$ python3 -q
>>> import numpy as np
>>> np.set_printoptions(precision=2, suppress=True, linewidth=100)
>>> tidy = lambda a: np.round(a, 2) + 0
>>> W0 = np.array([[0, -8, 1, -6, -2],
...     [8, 0, -2, -1, 2],
...     [-1, 2, 0, 2, -1],
...     [6, 1, -2, 0, -2],
...     [2, -2, 1, 2, 0]])
>>> rank = np.linalg.matrix_rank(W0)
>>> print(rank)
4
>>> N = np.linalg.svd(W0)[2][rank:].T
>>> print(N.shape)
(5, 1)
>>> print(tidy(N[:, 0] / N[np.abs(N[:, 0]).round(6).argmax(), 0]))
[ 0.23  0.4   1.   -0.33 -0.1 ]
>>> print(tidy(W0 @ N))
[[0.]
 [0.]
 [0.]
 [0.]
 [0.]]
>>> print(np.allclose(W0 @ N, 0))
True
>>> print([int(np.linalg.matrix_rank(W0[:i])) for i in range(1, len(W0) + 1)])
[1, 2, 3, 4, 4]
>>> print(tidy(N @ N.T))
[[ 0.04  0.07  0.17 -0.06 -0.02]
 [ 0.07  0.12  0.3  -0.1  -0.03]
 [ 0.17  0.3   0.75 -0.25 -0.07]
 [-0.06 -0.1  -0.25  0.08  0.02]
 [-0.02 -0.03 -0.07  0.02  0.01]]
>>> print([int(np.linalg.matrix_rank(np.delete(W0, i, axis=0))) for i in range(5)])
[4, 4, 4, 4, 4]
>>> print([int(np.linalg.matrix_rank(W0[:, :j + 1])) for j in range(5)])
[1, 2, 3, 4, 4]
>>> print(np.linalg.matrix_rank(W0.T @ W0), np.linalg.matrix_rank(W0 @ W0.T))
4 4
>>> x0 = np.array([2, 1, 1, 3, 1])
>>> print(x0 @ W0 @ x0)
0
>>> print(tidy(np.linalg.det(W0)))
0.0
>>> O = np.linalg.solve(np.eye(5) - W0, np.eye(5) + W0)
>>> print(tidy(O @ O.T))
[[1. 0. 0. 0. 0.]
 [0. 1. 0. 0. 0.]
 [0. 0. 1. 0. 0.]
 [0. 0. 0. 1. 0.]
 [0. 0. 0. 0. 1.]]
>>> print(tidy(np.linalg.det(O)))
1.0
>>> P = np.triu(np.array([[8, -1, 5, 4, -2],
...     [6, -9, -7, -1, 3],
...     [6, 3, -2, 4, -4],
...     [-4, 0, -1, 9, 2],
...     [-1, 9, -3, -4, 7]]), 1) + np.eye(5)
>>> Y = P @ W0 @ np.linalg.inv(P)
>>> print(tidy(np.poly(Y)))
[   1.    0.  123.    0. 1202.    0.]
>>> print(Y)
[[    7.    17.    77.  -318.   890.]
 [   15.    -6.  -114.   381. -1159.]
 [   15.    29.   116.  -501.  1400.]
 [   10.     7.    -1.   -25.    43.]
 [    2.     0.    -9.    30.   -92.]]
>>> print(tidy(np.linalg.det(Y)))
0.0
>>> X = np.load("block9.npy")
>>> print(X)
[[0 1 0 1 0 0]
 [1 0 0 1 0 0]
 [0 0 0 0 1 0]
 [1 1 0 0 0 0]
 [0 0 1 0 0 1]
 [0 0 0 0 1 0]]
>>> w, evecs = np.linalg.eigh(X)
>>> print(tidy(np.linalg.svd(X, compute_uv=False)))
[2.   1.41 1.41 1.   1.   0.  ]
>>> print(np.abs(evecs[:, -1]).round(6).argmax())
0
>>> print(tidy(w))
[-1.41 -1.   -1.    0.    1.41  2.  ]
>>> rank = np.linalg.matrix_rank(X)
>>> print(rank)
5
>>> N = np.linalg.svd(X)[2][rank:].T
>>> print(N.shape)
(6, 1)
>>> print(N[:, 0] / N[np.abs(N[:, 0]).round(6).argmax(), 0])
[-0. -0.  1. -0. -0. -1.]
>>> rng = np.random.default_rng(671283)
>>> Y = X + rng.integers(-2, 3, (6, 5)) @ rng.integers(-2, 3, (5, 6))
>>> print(Y)
[[ 9 -4  3  5  0  2]
 [ 7  6 -2 -5  4  8]
 [ 0 -3  0  4 -2  0]
 [ 5 -1 -4  2 -5 -1]
 [-7  5 -4 -2 -1 -2]
 [-4 -6  4  4 -3  2]]
>>> print(Y - X)
[[ 9 -5  3  4  0  2]
 [ 6  6 -2 -6  4  8]
 [ 0 -3  0  4 -3  0]
 [ 4 -2 -4  2 -5 -1]
 [-7  5 -5 -2 -1 -3]
 [-4 -6  4  4 -4  2]]
>>> print(np.linalg.matrix_rank(Y - X, tol=1e-8))
5
>>> print(tidy(np.linalg.svd(Y - X, compute_uv=False)))
[17.03 15.75  8.43  5.69  1.62  0.  ]
>>> print(np.abs(Y - X).sum(axis=1))
[23 32 10 18 23 24]
>>> O, Rm = np.linalg.qr(Y)
>>> print(tidy(np.abs(np.diag(Rm))))
[14.83 11.07  5.26  2.8   1.68  5.08]
>>> print(O.shape, Rm.shape)
(6, 6) (6, 6)
>>> print(tidy(O.T @ O))
[[1. 0. 0. 0. 0. 0.]
 [0. 1. 0. 0. 0. 0.]
 [0. 0. 1. 0. 0. 0.]
 [0. 0. 0. 1. 0. 0.]
 [0. 0. 0. 0. 1. 0.]
 [0. 0. 0. 0. 0. 1.]]
>>> print((X != 0).astype(int))
[[0 1 0 1 0 0]
 [1 0 0 1 0 0]
 [0 0 0 0 1 0]
 [1 1 0 0 0 0]
 [0 0 1 0 0 1]
 [0 0 0 0 1 0]]
>>> print(X @ X)
[[2 1 0 1 0 0]
 [1 2 0 1 0 0]
 [0 0 1 0 0 1]
 [1 1 0 2 0 0]
 [0 0 0 0 2 0]
 [0 0 1 0 0 1]]
>>> F = np.load("arr.npy")
>>> print(F)
[[-0.5  -1.02  0.7  -0.4 ]
 [ 0.1   0.15 -0.5   1.4 ]
 [ 0.2   0.39  3.   -0.8 ]
 [ 0.2   0.42  0.6   0.5 ]
 [-2.   -3.99 -1.2  -1.6 ]
 [ 0.1   0.17  0.    0.1 ]
 [ 0.9   1.8  -1.5   0.1 ]
 [ 0.4   0.79 -1.3   1.2 ]
 [ 0.6   1.2  -0.6  -0.1 ]
 [ 0.1   0.2  -1.6   0.5 ]
 [-0.6  -1.16 -1.9   0.7 ]
 [-1.5  -2.98 -0.9  -0.9 ]
 [ 0.3   0.59  1.1   0.7 ]
 [ 0.2   0.41  1.3  -0.2 ]
 [-0.2  -0.36  0.   -0.1 ]
 [-0.3  -0.58  0.1  -0.5 ]
 [ 0.7   1.43 -0.7   0.8 ]
 [-0.5  -1.01 -0.7  -1.6 ]
 [-2.7  -5.39  2.2  -0.3 ]
 [-0.9  -1.77 -0.3  -1.4 ]
 [-0.3  -0.62 -0.2  -1.  ]
 [-0.4  -0.81  0.    0.5 ]
 [ 0.4   0.78  0.2  -1.2 ]]
>>> Xs = F - F.mean(axis=0)
>>> evecs = np.linalg.svd(Xs)[2][:3]
>>> Y = Xs - Xs @ evecs.T @ evecs
>>> print(tidy(np.linalg.norm(Y) / np.linalg.norm(Xs)))
0.0
>>> print(tidy(Y.std(axis=0)))
[0.01 0.   0.   0.  ]
>>> print(np.linalg.norm(Y, axis=1).round(6).argmax())
1
>>> P = F @ np.linalg.solve(F.T @ F, F.T)
>>> print(tidy(np.trace(P)))
4.0
>>> print(tidy(np.diag(P)))
[0.07 0.38 0.33 0.08 0.34 0.08 0.12 0.13 0.04 0.09 0.28 0.17 0.08 0.09 0.14 0.05 0.15 0.21 0.61
 0.17 0.12 0.06 0.18]
>>> print(tidy(np.linalg.eigvalsh(P)))
[0. 0. 0. 0. 0. 0. 0. 0. 0. 0. 0. 0. 0. 0. 0. 0. 0. 0. 0. 1. 1. 1. 1.]
>>> C = F[[6, 3]].astype(float)
>>> for _ in range(3):
...     labels = np.linalg.norm(F[:, None] - C, axis=-1).argmin(axis=1)
...     C = np.array([F[labels == j].mean(axis=0) for j in range(2)])
... 
>>> print(labels)
[1 0 1 0 1 1 0 0 0 0 1 1 0 1 1 1 0 1 1 1 1 1 1]
>>> print(tidy(C[1] - C[0]))
[-1.01 -2.02  0.72 -1.22]
>>> print(np.abs(C[1] - C[0]).argmax())
1
>>> print(np.bincount(labels))
[ 8 15]
>>> x0 = np.array([1, 0, 2, 3])
>>> target = F @ x0
>>> coef, lr = np.zeros(4), 1 / np.linalg.norm(F, 2) ** 2
>>> for i in range(150):
...     coef -= lr * F.T @ (F @ coef - target)
...     if i % 50 == 0: print(i, round(np.linalg.norm(F @ coef - target), 2))
... 
0 11.38
50 0.04
100 0.04
>>> print(tidy(coef))
[0.21 0.4  2.   3.  ]
>>> C2 = F.T @ F
>>> print(tidy(np.linalg.svd(F, compute_uv=False) ** 2))
[93.75 31.39 12.5   0.  ]
>>> print(tidy(np.diag(C2)))
[17.81 70.79 31.72 17.32]
>>> print((F @ F.T).shape)
(23, 23)
>>> print(np.allclose(C2, C2.T))
True
>>> print(tidy(np.trace(C2)), tidy((F ** 2).sum()))
137.64 137.64
>>> print(np.linalg.matrix_rank(C2))
4
>>> E = np.load("x.npy")
>>> print(tidy(E))
[[ 34.68 -57.23  43.35  83.49  68.29  74.11  79.78 -77.96 -24.51]
 [ 34.34 -56.51  42.67  82.31  67.32  73.1   78.68 -76.91 -24.12]
 [ 31.96 -51.58  38.06  74.36  60.77  66.25  71.22 -69.78 -21.48]
 [ 31.09 -49.78  36.4   71.47  58.39  63.77  68.51 -67.19 -20.51]
 [ 27.15 -41.84  29.28  58.86  47.99  52.97  56.66 -55.85 -16.3 ]
 [ 25.96 -39.49  27.23  55.16  44.93  49.81  53.17 -52.52 -15.06]
 [ 21.39 -30.68  19.89  41.55  33.67  38.22  40.31 -40.22 -10.48]
 [ 19.08 -26.39  16.52  35.07  28.31  32.72  34.16 -34.34  -8.3 ]
 [ 17.48 -23.5   14.34  30.76  24.73  29.07  30.06 -30.41  -6.85]
 [ 17.   -22.64  13.71  29.5   23.69  28.    28.85 -29.26  -6.43]
 [ 15.53 -20.07  11.86  25.73  20.56  24.81  25.26 -25.81  -5.17]
 [ 15.53 -20.06  11.85  25.73  20.56  24.81  25.26 -25.81  -5.16]
 [ 14.93 -19.03  11.13  24.23  19.32  23.54  23.82 -24.43  -4.66]
 [ 14.24 -17.85  10.32  22.54  17.92  22.11  22.2  -22.88  -4.1 ]
 [ 10.23 -11.36   6.21  13.48  10.4   14.41  13.47 -14.45  -1.15]
 [  7.84  -7.81   4.26   8.79   6.52  10.36   8.9   -9.99   0.28]
 [  6.72  -6.27   3.49   6.84   4.92   8.64   6.97  -8.1    0.82]
 [  3.57  -2.45   1.83   2.34   1.29   4.36   2.47  -3.49   1.74]
 [  2.54  -1.45   1.42   1.29   0.5    3.15   1.39  -2.28   1.72]
 [  1.79  -0.82   1.13   0.68   0.08   2.29   0.75  -1.49   1.55]
 [  1.4   -0.55   0.97   0.43  -0.06   1.85   0.48  -1.13   1.38]
 [  1.04  -0.33   0.8    0.25  -0.14   1.43   0.28  -0.81   1.17]
 [ -0.45  -0.12  -0.81   0.05   0.34  -1.     0.07   0.37  -1.04]
 [ -0.48  -0.13  -0.9    0.06   0.37  -1.08   0.08   0.4   -1.13]
 [ -0.51  -0.16  -0.98   0.06   0.41  -1.18   0.09   0.43  -1.23]
 [ -0.79  -0.56  -2.47   0.12   0.89  -2.64   0.24   0.88  -2.69]
 [ -0.86  -1.37  -5.82  -0.22   1.42  -5.62   0.21   1.94  -5.1 ]
 [ -0.86  -1.44  -6.15  -0.28   1.44  -5.91   0.19   2.06  -5.3 ]
 [ -0.84  -1.54  -6.63  -0.37   1.47  -6.33   0.14   2.22  -5.58]
 [ -0.82  -1.64  -7.14  -0.48   1.49  -6.77   0.08   2.41  -5.87]
 [ -0.8   -1.74  -7.69  -0.61   1.49  -7.25   0.02   2.61  -6.17]
 [ -0.69  -2.06  -9.68  -1.13   1.45  -8.98  -0.3    3.38  -7.16]
 [ -0.56  -2.34 -11.82  -1.79   1.29 -10.83  -0.72   4.25  -8.1 ]
 [ -0.07  -2.95 -19.05  -4.58   0.19 -17.16  -2.7    7.54 -10.71]
 [  0.17  -3.09 -22.48  -6.12  -0.55 -20.2   -3.84   9.23 -11.72]
 [  0.57  -3.18 -28.38  -9.01  -2.06 -25.46  -6.02  12.29 -13.23]
 [  0.61  -3.17 -28.96  -9.3   -2.23 -25.98  -6.25  12.6  -13.37]
 [  0.64  -3.17 -29.47  -9.57  -2.37 -26.44  -6.45  12.87 -13.49]
 [  1.01  -3.06 -35.29 -12.67  -4.13 -31.69  -8.86  16.06 -14.72]
 [  1.52  -2.68 -43.76 -17.49  -6.99 -39.41 -12.65  20.9  -16.25]
 [  1.71  -2.47 -47.11 -19.48  -8.2  -42.48 -14.23  22.88 -16.78]
 [  2.06  -1.97 -53.78 -23.55 -10.73 -48.64 -17.49  26.88 -17.74]
 [  2.3   -1.55 -58.56 -26.54 -12.62 -53.06 -19.9   29.81 -18.35]
 [  2.56  -1.   -64.14 -30.12 -14.9  -58.26 -22.79  33.28 -19.  ]
 [  2.75  -0.56 -68.23 -32.79 -16.63 -62.08 -24.96  35.86 -19.43]
 [  3.76   2.89 -94.64 -50.78 -28.5  -86.99 -39.7   53.06 -21.57]
 [  3.86   3.34 -97.7  -52.94 -29.94 -89.9  -41.48  55.11 -21.76]]
>>> Xs = E - E.mean(axis=0)
>>> evecs = np.linalg.svd(Xs)[2][:3]
>>> Y = Xs - Xs @ evecs.T @ evecs
>>> print(tidy(np.diag(evecs.T @ evecs)))
[0.54 0.25 0.55 0.23 0.22 0.38 0.2  0.18 0.45]
>>> print(tidy(Y.std(axis=0)))
[0. 0. 0. 0. 0. 0. 0. 0. 0.]
>>> print(tidy(np.linalg.norm(Y) / np.linalg.norm(Xs)))
0.0
>>> print(tidy(np.cov(Xs @ evecs.T, rowvar=False)))
[[5916.42    0.      0.  ]
 [   0.    335.65    0.  ]
 [   0.      0.     14.05]]
